In [1]: import numpy as np

In [2]: from numpy import linalg as LA

In [3]: np.set_printoptions(suppress=True, linewidth=200)

In [4]: feats = np.load("a.npy")

In [5]: feats
Out[5]: 
array([[  3.92,  27.8 ,  28.58,  -6.81,  17.21, -46.95,  -7.67, -12.78,   6.24,  -6.45,   6.34],
       [ -6.26,  42.87,   9.43,   4.08, -65.89, -12.43, -24.45,   3.66,  -2.38,   4.54,  18.73],
       [  4.83,  27.11,  29.2 ,  -7.82,  14.42, -47.6 ,  -4.38, -13.34,   6.64,  -5.2 ,   6.08],
       [-25.06,  56.35,  18.38, -28.03,   2.68,  39.82,   5.73,  -2.18,  -9.21,   3.01, -18.53],
       [ -3.48,  44.58,  10.07,   6.74, -65.89, -12.04, -24.11,   4.23,  -1.21,   4.14,  20.99],
       [-23.72,  56.38,  18.01, -26.14,   3.1 ,  39.94,   5.76,  -2.31,  -8.64,   0.85, -18.57],
       [  4.39,  26.07,  29.39,  -8.54,  17.4 , -46.81,  -4.88, -13.83,   8.91,  -7.04,   6.19],
       [-25.37,  55.73,  17.5 , -27.92,   3.39,  38.24,   4.51,  -2.04,  -9.15,   2.05, -17.46],
       [ -4.17,  42.71,   9.83,   5.6 , -67.24, -11.77, -24.47,   5.38,  -0.38,   4.02,  21.11],
       [ -5.58,  43.59,   9.6 ,   6.65, -64.91, -13.03, -24.19,   5.71,  -3.01,   3.2 ,  20.29],
       [ -4.41,  44.37,   9.95,   5.58, -65.8 , -12.69, -22.31,   3.65,  -3.64,   3.27,  20.39],
       [ -4.24,  44.73,   9.09,   5.74, -66.63, -12.35, -24.52,   2.74,  -0.8 ,   3.84,  20.64],
       [ -1.91,  44.06,   9.53,   5.56, -67.96, -10.81, -24.63,   3.78,  -1.54,   4.01,  18.69],
       [ -4.29,  43.39,   8.89,   4.88, -66.98, -12.45, -22.7 ,   4.6 ,  -2.07,   5.87,  19.85],
       [ -3.47,  43.  ,   8.5 ,   5.47, -65.39, -12.26, -25.27,   4.31,  -2.5 ,   4.61,  18.35],
       [  3.92,  26.36,  29.86,  -8.83,  13.23, -49.1 ,  -5.02, -14.92,   8.31,  -6.13,   5.21],
       [ -3.82,  42.95,  10.23,   4.61, -66.32, -12.36, -25.79,   4.49,  -1.01,   6.64,  20.2 ],
       [ -6.62,  43.59,  10.95,   7.12, -66.88,  -9.51, -24.46,   5.65,  -3.25,   3.1 ,  20.27],
       [  4.19,  23.53,  31.03,  -9.05,  16.82, -46.56,  -4.64, -15.01,   8.41,  -5.03,   7.4 ],
       [ -2.77,  43.68,   9.95,   4.34, -68.02, -12.06, -25.3 ,   2.65,  -3.76,   2.44,  19.19],
       [-25.82,  55.1 ,  17.2 , -27.78,   5.23,  40.71,   6.42,  -2.5 ,  -9.52,   0.51, -17.35],
       [  3.09,  28.24,  31.15,  -8.29,  18.64, -48.49,  -6.7 , -13.71,   7.55,  -6.21,   6.02],
       [ -5.28,  44.17,   8.14,   5.74, -64.59, -11.59, -23.56,   2.04,  -1.22,   2.39,  18.03],
       [  4.73,  25.11,  29.37,  -7.01,  15.98, -46.22,  -6.38, -14.89,   8.03,  -7.52,   6.29],
       [ -3.66,  44.36,  10.79,   5.9 , -64.39, -10.91, -25.04,   3.69,  -3.  ,   3.6 ,  19.67],
       [  3.26,  26.45,  28.13,  -9.08,  14.7 , -48.3 ,  -6.99, -15.35,   7.14,  -7.47,   5.93],
       [ -6.23,  43.97,  10.77,   4.53, -64.69, -12.82, -23.19,   5.57,  -2.8 ,   3.59,  18.55],
       [ -4.98,  42.44,   8.98,   5.92, -66.17, -12.59, -23.97,   3.85,  -3.05,   6.6 ,  20.69],
       [ -3.96,  44.47,  11.38,   5.22, -65.07, -13.77, -23.65,   4.75,  -2.53,   3.12,  18.84],
       [  2.75,  26.98,  30.39,  -7.45,  18.64, -48.28,  -6.04, -13.47,   7.16,  -7.39,   6.73],
       [ -4.44,  44.11,  10.32,   4.96, -67.02, -13.51, -22.81,   5.69,  -0.36,   4.18,  21.63],
       [  4.87,  25.28,  29.6 ,  -6.8 ,  15.66, -49.31,  -5.64, -14.24,   8.42,  -5.55,   7.04],
       [-27.94,  55.56,  18.82, -28.68,   4.71,  40.64,   5.24,  -1.56,  -7.56,   0.86, -17.32],
       [  3.42,  24.92,  29.34,  -8.29,  16.28, -46.82,  -6.35, -14.36,   5.94,  -5.78,   5.49],
       [  2.73,  26.46,  31.02,  -7.53,  15.95, -46.7 ,  -4.59, -15.01,   6.78,  -4.8 ,   5.5 ],
       [  4.29,  24.83,  31.28,  -8.83,  14.86, -47.08,  -6.8 , -12.3 ,   7.78,  -5.86,   5.43],
       [-27.02,  56.08,  18.92, -29.7 ,   3.22,  39.01,   4.94,  -0.73,  -8.5 ,   2.2 , -17.34],
       [-26.68,  54.68,  17.78, -27.5 ,   4.79,  38.6 ,   5.16,  -2.57,  -8.32,   1.59, -18.37],
       [ -5.55,  44.5 ,   9.13,   7.31, -65.82, -10.23, -24.22,   4.05,  -1.16,   5.14,  20.3 ],
       [-24.67,  57.25,  17.99, -26.55,   3.25,  38.71,   6.05,  -1.15,  -6.38,   2.13, -18.69],
       [  3.64,  24.92,  32.04,  -8.62,  17.06, -47.7 ,  -5.81, -13.27,   6.19,  -5.67,   5.45],
       [ -4.95,  43.72,  10.84,   6.81, -67.23, -11.28, -24.09,   4.38,  -1.44,   3.78,  19.61]])

In [6]: [round(float(x), 2) for x in LA.svd(feats, compute_uv=False)[:3]]
Out[6]: [397.73, 246.68, 227.45]

In [7]: round(float(LA.norm(feats, 2) / LA.norm(feats)), 2)
Out[7]: 0.76

In [8]: round(np.log10(LA.cond(feats)))
Out[8]: 2

In [9]: W2 = feats[[17, 32]].astype(float)

In [10]: for _ in range(5):
    ...:     idx = LA.norm(feats[:, None] - W2, axis=-1).argmin(axis=1)
    ...:     W2 = np.array([feats[idx == j].mean(axis=0) for j in range(2)])
    ...: 

In [11]: idx
Out[11]: array([0, 0, 0, 1, 0, 1, 0, 1, 0, 0, 0, 0, 0, 0, 0, 0, 0, 0, 0, 0, 1, 0, 0, 0, 0, 0, 0, 0, 0, 0, 0, 0, 1, 0, 0, 0, 1, 1, 0, 1, 0, 0])

In [12]: np.bincount(idx)
Out[12]: array([34,  8])

In [13]: np.round(W2[1] - W2[0], 2)
Out[13]: array([-24.73,  19.44,  -0.06, -27.78,  36.03,  66.12,  22.08,   1.4 , -10.24,   1.77, -32.1 ])

In [14]: dist = LA.norm(feats[:, None] - feats[None], axis=-1)

In [15]: dist[:5, :5].round(2)
Out[15]: 
array([[  0.  ,  99.06,   4.88, 105.77,  99.64],
       [ 99.06,   0.  ,  98.07, 107.05,   5.04],
       [  4.88,  98.07,   0.  , 105.85,  98.67],
       [105.77, 107.05, 105.85,   0.  , 108.78],
       [ 99.64,   5.04,  98.67, 108.78,   0.  ]])

In [16]: np.unravel_index(dist.round(6).argmax(), dist.shape)
Out[16]: (np.int64(20), np.int64(30))

In [17]: LA.matrix_rank(feats)
Out[17]: np.int64(11)

In [18]: np.unravel_index(np.abs(feats).argmax(), feats.shape)
Out[18]: (np.int64(19), np.int64(4))

In [19]: np.zeros(42, 11)
Traceback (most recent call last):
  Cell In[19], line 1
    np.zeros(42, 11)
TypeError: Cannot interpret '11' as a data type


In [20]: feats.shape
Out[20]: (42, 11)

In [21]: round(float(LA.norm(feats)), 2)
Out[21]: 520.66

In [22]: np.round(LA.svd(feats, compute_uv=False), 2)
Out[22]: array([397.73, 246.68, 227.45,   7.96,   7.76,   6.89,   6.  ,   5.71,   5.57,   5.1 ,   4.22])

In [23]: Xc = feats - feats.mean(axis=0)

In [24]: evecs = LA.svd(Xc)[2][:3]

In [25]: other = Xc - Xc @ evecs.T @ evecs

In [26]: np.round(np.cov(Xc @ evecs.T, rowvar=False), 2) + 0
Out[26]: 
array([[2089.12,    0.  ,    0.  ],
       [   0.  , 1368.07,    0.  ],
       [   0.  ,    0.  ,    1.55]])

In [27]: np.round(other.std(axis=0), 2)
Out[27]: array([0.73, 0.91, 0.73, 0.91, 0.51, 0.55, 0.88, 0.64, 0.96, 0.91, 0.69])

In [28]: J = np.loadtxt("case1.csv", delimiter=",")

In [29]: J
Out[29]: 
array([[  4.,   4.,   6.,   0.,  10.,   6.],
       [  0.,   0.,   0.,   0.,   0.,   0.],
       [ -2.,  -2.,  -3.,   0.,  -5.,  -3.],
       [  2.,   2.,   3.,   0.,   5.,   3.],
       [ -4.,  -4.,  -6.,   0., -10.,  -6.],
       [ -4.,  -4.,  -6.,   0., -10.,  -6.],
       [  0.,   0.,   0.,   0.,   0.,   0.],
       [ -2.,  -2.,  -3.,   0.,  -5.,  -3.],
       [  0.,   0.,   0.,   0.,   0.,   0.],
       [  2.,   2.,   3.,   0.,   5.,   3.],
       [  0.,   0.,   0.,   0.,   0.,   0.]])

In [30]: Uu, s, VT = LA.svd(J)

In [31]: np.argmax(s[:-1] / (s[1:] + 1e-6)) + 1
Out[31]: np.int64(1)

In [32]: s.round(2) + 0
Out[32]: array([28.57,  0.  ,  0.  ,  0.  ,  0.  ,  0.  ])

In [33]: other = Uu[:, :1] @ np.diag(s[:1]) @ VT[:1]

In [34]: LA.matrix_rank(J, rtol=0.05)
Out[34]: np.int64(1)

In [35]: round(float(np.abs(J - other).max()), 2)
Out[35]: 0.0

In [36]: round(float(LA.norm(J - other) / LA.norm(J)), 2)
Out[36]: 0.0
